% ipython --no-banner

In [1]: import numpy as np

In [2]: np.set_printoptions(precision=3, suppress=True, linewidth=140, floatmode="fixed")

In [3]: rd = lambda a: np.round(a, 3) + 0

In [4]: arr = np.load("data.npy")

In [5]: arr
Out[5]: 
array([[-18, -12,   8,  -4, -12,  -2,  -8,  18],
       [ -9,  -6,   4,  -2,  -6,  -1,  -4,   9],
       [  0,   0,   0,   0,   0,   0,   0,   0],
       [-18, -12,   8,  -4, -12,  -2,  -8,  18],
       [ -9,  -6,   4,  -2,  -6,  -1,  -4,   9],
       [ -9,  -6,   4,  -2,  -6,  -1,  -4,   9],
       [ -9,  -6,   4,  -2,  -6,  -1,  -4,   9],
       [ -9,  -6,   4,  -2,  -6,  -1,  -4,   9]])

In [6]: U, s, VT = np.linalg.svd(arr)

In [7]: rd(s)
Out[7]: array([59.355,  0.000,  0.000,  0.000,  0.000,  0.000,  0.000,  0.000])

In [8]: A2 = U[:, :1] @ np.diag(s[:1]) @ VT[:1]

In [9]: rd(np.linalg.norm(arr - A2) / np.linalg.norm(arr))
Out[9]: np.float64(0.0)

In [10]: rd(np.linalg.norm(arr - A2, 2)), rd(s[1])
Out[10]: (np.float64(0.0), np.float64(0.0))

In [11]: F = np.load("dump.npy")

In [12]: F
Out[12]: 
array([[  0,   2,   9,   0,  -8,   6],
       [ -2,   0,  10,   5,  -3,   1],
       [ -9, -10,   0,   0,   0,  -9],
       [  0,  -5,   0,   0,   2,   0],
       [  8,   3,   0,  -2,   0,   6],
       [ -6,  -1,   9,   0,  -6,   0]])

In [13]: rng = np.random.default_rng(6858)

In [14]: idx = rng.permutation(6)

In [15]: idx
Out[15]: array([5, 4, 3, 1, 0, 2])

In [16]: A2 = F[idx][:, idx]

In [17]: np.allclose(A2, F)
Out[17]: False

In [18]: np.diag(A2)
Out[18]: array([0, 0, 0, 0, 0, 0])

In [19]: np.trace(A2)
Out[19]: np.int64(0)

In [20]: rd(np.linalg.det(A2)), rd(np.linalg.det(F[idx]))
Out[20]: (np.float64(24336.0), np.float64(-24336.0))

In [21]: A2
Out[21]: 
array([[  0,  -6,   0,  -1,  -6,   9],
       [  6,   0,  -2,   3,   8,   0],
       [  0,   2,   0,  -5,   0,   0],
       [  1,  -3,   5,   0,  -2,  10],
       [  6,  -8,   0,   2,   0,   9],
       [ -9,   0,   0, -10,  -9,   0]])
